In [1]: import numpy as np

In [2]: np.set_printoptions(precision=3, suppress=True, linewidth=120, legacy="1.25")

In [3]: def rnd(a):
   ...:     return np.round(a, 3) + 0
   ...: 

In [4]: F = np.load("out16.npy")

In [5]: print(F)
[[ -2.2  -2.7   3.    1.4]
 [ -2.    0.5  -3.    0.7]
 [  0.6  -1.6 -11.   -0.8]
 [  0.8   1.1  -6.    2.1]
 [ -0.7  -1.6  15.    0.2]]

In [6]: # column 2 is much longer than the rest

In [7]: other = np.c_[F[:, :1] @ np.array([[2]]), np.array([2, 1, 3, -2, -1])]

In [8]: other
Out[8]: 
array([[-4.4,  2. ],
       [-4. ,  1. ],
       [ 1.2,  3. ],
       [ 1.6, -2. ],
       [-1.4, -1. ]])

In [9]: rnd(np.linalg.norm(np.linalg.qr(F)[0].T @ other, axis=0) ** 2 / ((other ** 2).sum(axis=0) + 1e-12))
Out[9]: array([1.   , 0.999])

In [10]: np.linalg.matrix_rank(other)
Out[10]: 2

In [11]: print(rnd(np.linalg.norm(other - F @ np.linalg.lstsq(F, other)[0], axis=0)))
[0.    0.119]

In [12]: feats = np.cumsum(np.array([[-1, 0, 0],
    ...:     [2, 0, 0],
    ...:     [-1, -2, -1],
    ...:     [2, -2, 1],
    ...:     [-1, -1, -2],
    ...:     [-2, 2, -1],
    ...:     [-2, 1, 0],
    ...:     [0, -1, 1],
    ...:     [-2, 1, -1],
    ...:     [0, -2, -2],
    ...:     [2, 0, -1],
    ...:     [-1, -2, 2],
    ...:     [-1, 0, -1],
    ...:     [1, -2, -2],
    ...:     [2, 1, 0],
    ...:     [1, -2, -2],
    ...:     [2, -2, 1]]), axis=0)

In [13]: feats
Out[13]: 
array([[ -1,   0,   0],
       [  1,   0,   0],
       [  0,  -2,  -1],
       [  2,  -4,   0],
       [  1,  -5,  -2],
       [ -1,  -3,  -3],
       [ -3,  -2,  -3],
       [ -3,  -3,  -2],
       [ -5,  -2,  -3],
       [ -5,  -4,  -5],
       [ -3,  -4,  -6],
       [ -4,  -6,  -4],
       [ -5,  -6,  -5],
       [ -4,  -8,  -7],
       [ -2,  -7,  -7],
       [ -1,  -9,  -9],
       [  1, -11,  -8]])

In [14]: G = np.cov(feats, rowvar=False)

In [15]: rnd(np.polyfit(feats[:, 0], feats[:, 2], 1))
Out[15]: array([ 0.406, -3.059])

In [16]: rnd(np.corrcoef(feats[:, 0], feats[:, 2])[0, 1])
Out[16]: 0.331

In [17]: C = 10 * np.array([[0.6, -1.4, -0.3, 0.7],
    ...:     [-0.8, -0.1, 0.8, -0.6],
    ...:     [0.9, -1.5, -1.6, 2.4]])

In [18]: rng = np.random.default_rng(33070)

In [19]: lab = rng.integers(0, 3, 21)

In [20]: mat = C[lab] + rng.normal(size=(21, 4))

In [21]: rnd(mat)
Out[21]: 
array([[  9.107, -16.352, -17.295,  24.969],
       [ 10.172, -14.022, -14.568,  22.561],
       [  6.519, -12.029,  -3.949,   6.244],
       [  4.784, -15.611,  -3.201,   6.623],
       [  8.075, -14.888,  -4.337,   7.902],
       [  7.58 , -13.97 , -14.587,  24.77 ],
       [ 10.136, -15.188, -15.908,  24.863],
       [  7.227, -14.82 ,  -3.159,   8.379],
       [  6.075, -12.865,  -4.525,   7.528],
       [  8.233, -16.593, -17.642,  25.629],
       [  7.765, -14.142, -15.418,  22.736],
       [ -6.468,   2.385,   7.099,  -7.159],
       [  7.97 , -15.89 , -17.05 ,  24.715],
       [  9.013, -16.585, -13.884,  24.438],
       [  7.504, -13.716,  -3.953,   6.845],
       [ -6.503,  -1.576,   8.647,  -5.119],
       [  7.85 , -14.884, -16.275,  22.985],
       [ 10.183, -13.767, -12.294,  24.189],
       [ -7.946,  -0.017,   9.133,  -5.139],
       [  6.334, -13.316,  -2.915,   4.457],
       [  9.399, -16.324, -16.098,  25.231]])

In [22]: other = np.c_[mat[:, :1] @ np.array([[3]]), np.array([3, -2, 0, -1, -3, 0, -2, -2, 0, 0, -1, -1, -2, 2, 1, 3, 1, 1, 2, 1, 2])]

In [23]: rnd(other)
Out[23]: 
array([[ 27.321,   3.   ],
       [ 30.515,  -2.   ],
       [ 19.556,   0.   ],
       [ 14.353,  -1.   ],
       [ 24.224,  -3.   ],
       [ 22.739,   0.   ],
       [ 30.407,  -2.   ],
       [ 21.681,  -2.   ],
       [ 18.226,   0.   ],
       [ 24.7  ,   0.   ],
       [ 23.296,  -1.   ],
       [-19.404,  -1.   ],
       [ 23.91 ,  -2.   ],
       [ 27.039,   2.   ],
       [ 22.513,   1.   ],
       [-19.509,   3.   ],
       [ 23.551,   1.   ],
       [ 30.55 ,   1.   ],
       [-23.838,   2.   ],
       [ 19.002,   1.   ],
       [ 28.196,   2.   ]])

In [24]: np.linalg.matrix_rank(np.c_[mat, other])
Out[24]: 5

In [25]: print(rnd(np.linalg.lstsq(mat, other[:, 0])[0]))
[3. 0. 0. 0.]

In [26]: print(rnd(np.linalg.norm(other - mat @ np.linalg.lstsq(mat, other)[0], axis=0)))
[0.    7.171]

In [27]: K = np.loadtxt("x.csv", delimiter=",")

In [28]: K
Out[28]: 
array([[  8.,  18.,   0.,   3.,   9.],
       [  3., -16.,  -2.,  -3.,  -8.],
       [ -3.,  14.,   3.,  -6.,   7.],
       [  6.,   8.,   3.,  -5.,   4.]])

In [29]: rnd(np.linalg.norm(K[0], 1)), rnd(np.linalg.norm(K[0], np.inf))
Out[29]: (38.0, 18.0)

In [30]: rnd(np.linalg.norm(K, 1)), rnd(np.linalg.norm(K, np.inf))
Out[30]: (56.0, 38.0)

In [31]: f = np.array([3, 1, 1, -2])

In [32]: v = np.array([0, -1, 0, 0, 2])

In [33]: M = np.outer(f, v)

In [34]: M
Out[34]: 
array([[ 0, -3,  0,  0,  6],
       [ 0, -1,  0,  0,  2],
       [ 0, -1,  0,  0,  2],
       [ 0,  2,  0,  0, -4]])

In [35]: # rows and columns are dependent

In [36]: print(np.linalg.cond(M) > 100)
True

In [37]: m1 = np.diag(np.array([1, 0, 2, 2])) + 2 * np.eye(4, k=1) + 2 * np.eye(4, k=-1)

In [38]: m1
Out[38]: 
array([[1., 2., 0., 0.],
       [2., 0., 2., 0.],
       [0., 2., 2., 2.],
       [0., 0., 2., 2.]])

In [39]: # symmetric

In [40]: np.linalg.norm(m1, axis=1).argmax()
Out[40]: 2

In [41]: print(m1[1] @ m1[0])
2.0

In [42]: rnd(np.linalg.norm(m1, axis=0))
Out[42]: array([2.236, 2.828, 3.464, 2.828])

In [43]: rnd(np.linalg.norm(m1[1] - m1[0]))
Out[43]: 3.0

In [44]: rnd(np.linalg.norm(m1) ** 2 / np.linalg.norm(m1, 2) ** 2)
Out[44]: 1.531

In [45]: rnd(np.linalg.norm(m1, axis=1))
Out[45]: array([2.236, 2.828, 3.464, 2.828])

In [46]: rnd(np.linalg.norm(m1, 2))
Out[46]: 4.642

In [47]: rnd(np.linalg.norm(m1[1], 1)), rnd(np.linalg.norm(m1[1], np.inf))
Out[47]: (4.0, 2.0)

In [48]: def softmax(z):
    ...:     e = np.exp(z - z.max(axis=-1, keepdims=True))
    ...:     return e / e.sum(axis=-1, keepdims=True)
    ...: 

In [49]: print(rnd(softmax(m1).sum(axis=1)))
[1. 1. 1. 1.]

In [50]: rnd(softmax(10 * m1[3]))
Out[50]: array([0. , 0. , 0.5, 0.5])

In [51]: rnd(softmax(m1[3]))
Out[51]: array([0.06, 0.06, 0.44, 0.44])

In [52]: att = m1 @ m1.T / np.sqrt(4)

In [53]: rnd(softmax(att)[3] @ m1)
Out[53]: array([0.134, 0.946, 1.983, 1.857])

In [54]: rnd(softmax(att + np.triu(np.full(att.shape, -np.inf), 1)))
Out[54]: 
array([[1.   , 0.   , 0.   , 0.   ],
       [0.047, 0.953, 0.   , 0.   ],
       [0.018, 0.018, 0.965, 0.   ],
       [0.009, 0.063, 0.464, 0.464]])

In [55]: left, sv, Vt = np.linalg.svd(m1, full_matrices=False)

In [56]: rnd(sv / sv[0])
Out[56]: array([1.   , 0.519, 0.507, 0.065])

In [57]: evals, V = np.linalg.eigh(m1)

In [58]: vec = np.array([0, 0, 3, -3])

In [59]: rnd(V * np.maximum(evals, 0) @ V.T)
Out[59]: 
array([[ 1.474,  1.205,  0.463, -0.213],
       [ 1.205,  1.335,  1.223,  0.357],
       [ 0.463,  1.223,  2.452,  1.793],
       [-0.213,  0.357,  1.793,  2.095]])

In [60]: (np.sign(V[:, -1].round(6)) == np.sign(V[0, -1].round(6))).astype(int)
Out[60]: array([1, 1, 1, 1])

In [61]: rnd(V * np.abs(evals) @ V.T)
Out[61]: 
array([[ 1.948,  0.409,  0.926, -0.425],
       [ 0.409,  2.669,  0.447,  0.713],
       [ 0.926,  0.447,  2.904,  1.585],
       [-0.425,  0.713,  1.585,  2.191]])

In [62]: W0 = np.array([[1, -4, 16, -64],
    ...:     [1, -3, 9, -27],
    ...:     [1, -2, 4, -8],
    ...:     [1, -1, 1, -1],
    ...:     [1, 0, 0, 0],
    ...:     [1, 1, 1, 1]])

In [63]: # column 3 dominates

In [64]: theta = np.radians(72)

In [65]: R = np.eye(4)

In [66]: R[3, 3] = R[2, 2] = np.cos(theta)

In [67]: R[3, 2], R[2, 3] = -np.sin(theta), np.sin(theta)

In [68]: rnd(R)
Out[68]: 
array([[ 1.   ,  0.   ,  0.   ,  0.   ],
       [ 0.   ,  1.   ,  0.   ,  0.   ],
       [ 0.   ,  0.   ,  0.309,  0.951],
       [ 0.   ,  0.   , -0.951,  0.309]])

In [69]: other = W0 @ R.T

In [70]: rnd(other)
Out[70]: 
array([[  1.   ,  -4.   , -55.923, -34.994],
       [  1.   ,  -3.   , -22.897, -16.903],
       [  1.   ,  -2.   ,  -6.372,  -6.276],
       [  1.   ,  -1.   ,  -0.642,  -1.26 ],
       [  1.   ,   0.   ,   0.   ,   0.   ],
       [  1.   ,   1.   ,   1.26 ,  -0.642]])

In [71]: rnd(np.linalg.svd(W0, compute_uv=False)), rnd(np.linalg.svd(other, compute_uv=False))
Out[71]: 
(array([72.558,  3.773,  1.713,  1.075]),
 array([72.558,  3.773,  1.713,  1.075]))

In [72]: rnd(np.linalg.det(R)), rnd(np.trace(R))
Out[72]: (1.0, 2.618)

In [73]: other = W0 / np.sqrt((W0 ** 2).mean(axis=1, keepdims=True))

In [74]: print(np.linalg.matrix_rank(W0 - W0.mean(axis=1, keepdims=True)))
3

In [75]: rnd(other[0])
Out[75]: array([ 0.03 , -0.121,  0.484, -1.937])

In [76]: rnd(np.linalg.norm(other, axis=1))
Out[76]: array([2., 2., 2., 2., 2., 2.])

In [77]: print(np.linalg.matrix_rank(other) == np.linalg.matrix_rank(W0))
True

In [78]: other = np.c_[W0[:, :2] @ np.array([[-1, -2], [0, -2]]), np.array([1, 0, -2, 1, -1, -1])]

In [79]: other
Out[79]: 
array([[-1,  6,  1],
       [-1,  4,  0],
       [-1,  2, -2],
       [-1,  0,  1],
       [-1, -2, -1],
       [-1, -4, -1]])

In [80]: rnd(np.linalg.norm(np.linalg.qr(W0)[0].T @ other, axis=0) ** 2 / ((other ** 2).sum(axis=0) + 1e-12))
Out[80]: array([1.   , 1.   , 0.455])

In [81]: rnd(np.linalg.norm(other - W0 @ np.linalg.lstsq(W0, other)[0], axis=0))
Out[81]: array([0.   , 0.   , 2.087])

In [82]: np.linalg.matrix_rank(np.c_[W0, other])
Out[82]: 5

In [83]: print(np.linalg.matrix_rank(other))
3
